$ python -q
>>> import numpy as np
>>> np.set_printoptions(suppress=True, linewidth=120)
>>> rd = lambda a: np.round(a, 3) + 0
>>> u = np.array([-9, -2, -5, -4, -3, 3, -9, -9, -1, -2, -4, -6])
>>> arr = np.array([np.roll(u, i) for i in range(12)])
>>> arr
array([[-9, -2, -5, -4, -3,  3, -9, -9, -1, -2, -4, -6],
       [-6, -9, -2, -5, -4, -3,  3, -9, -9, -1, -2, -4],
       [-4, -6, -9, -2, -5, -4, -3,  3, -9, -9, -1, -2],
       [-2, -4, -6, -9, -2, -5, -4, -3,  3, -9, -9, -1],
       [-1, -2, -4, -6, -9, -2, -5, -4, -3,  3, -9, -9],
       [-9, -1, -2, -4, -6, -9, -2, -5, -4, -3,  3, -9],
       [-9, -9, -1, -2, -4, -6, -9, -2, -5, -4, -3,  3],
       [ 3, -9, -9, -1, -2, -4, -6, -9, -2, -5, -4, -3],
       [-3,  3, -9, -9, -1, -2, -4, -6, -9, -2, -5, -4],
       [-4, -3,  3, -9, -9, -1, -2, -4, -6, -9, -2, -5],
       [-5, -4, -3,  3, -9, -9, -1, -2, -4, -6, -9, -2],
       [-2, -5, -4, -3,  3, -9, -9, -1, -2, -4, -6, -9]])
>>> def softmax(z):
...     e = np.exp(z - z.max(axis=-1, keepdims=True))
...     return e / e.sum(axis=-1, keepdims=True)
... 
>>> rd(softmax(arr).sum(axis=1))
array([1., 1., 1., 1., 1., 1., 1., 1., 1., 1., 1., 1.])
>>> rd(softmax(arr[1]))
array([0.   , 0.   , 0.007, 0.   , 0.001, 0.002, 0.965, 0.   , 0.   , 0.018, 0.007, 0.001])
>>> rd(softmax(10 * arr[1]))
array([0., 0., 0., 0., 0., 0., 1., 0., 0., 0., 0., 0.])
>>> rd(softmax(arr[1] + 5))
array([0.   , 0.   , 0.007, 0.   , 0.001, 0.002, 0.965, 0.   , 0.   , 0.018, 0.007, 0.001])
>>> scores = arr @ arr.T / np.sqrt(12)
>>> rd(softmax(scores)[1] @ arr)
array([-6., -9., -2., -5., -4., -3.,  3., -9., -9., -1., -2., -4.])
>>> J = np.loadtxt("test5.csv", delimiter=",")
>>> J
array([[ -4.,   2.,  -2.,   0.,  -3.,  -3.,   3.,   2.,   5.,   2.],
       [ -8.,   0.,  -2.,   4.,  -2.,  -3.,  -1.,   4.,   9.,  -2.],
       [-11.,   4.,  -5.,   3.,  -7.,  -4.,  -4.,   6.,   4.,  -3.],
       [-15.,   7.,  -1.,   6.,  -8.,  -2.,  -6.,   7.,   5.,  -4.],
       [-11.,   2.,   0.,   1., -11.,   2.,  -2.,  11.,   8.,  -8.],
       [ -9.,   2.,  -2.,   3., -14.,   3.,  -1.,  14.,   5.,  -8.],
       [-12.,  -2.,  -1.,   5., -16.,   5.,  -6.,  13.,   0., -11.],
       [ -8.,   3.,  -3.,   9., -17.,   4.,  -9.,  17.,  -3.,  -9.],
       [-13.,  -2.,  -4.,  10., -17.,   0.,  -9.,  21.,  -5., -13.],
       [-14.,  -7.,  -1.,   7., -20.,   2.,  -5.,  18.,  -1., -12.],
       [-17., -12.,   3.,   4., -19.,  -1.,   0.,  23.,  -1., -17.],
       [-14., -16.,   7.,   1., -19.,  -5.,  -3.,  28.,  -1., -15.],
       [-14., -13.,   2.,  -2., -14.,  -1.,  -6.,  32.,  -6., -13.]])
>>> Q, V = np.linalg.qr(J[:, :5])[0], np.linalg.qr(J[:, 5:])[0]
>>> sv = np.linalg.svd(Q.T @ V, compute_uv=False)
>>> rd(np.linalg.norm(Q @ Q.T - V @ V.T, 2))
np.float64(0.949)
>>> rd(sv)
array([0.994, 0.922, 0.77 , 0.695, 0.315])
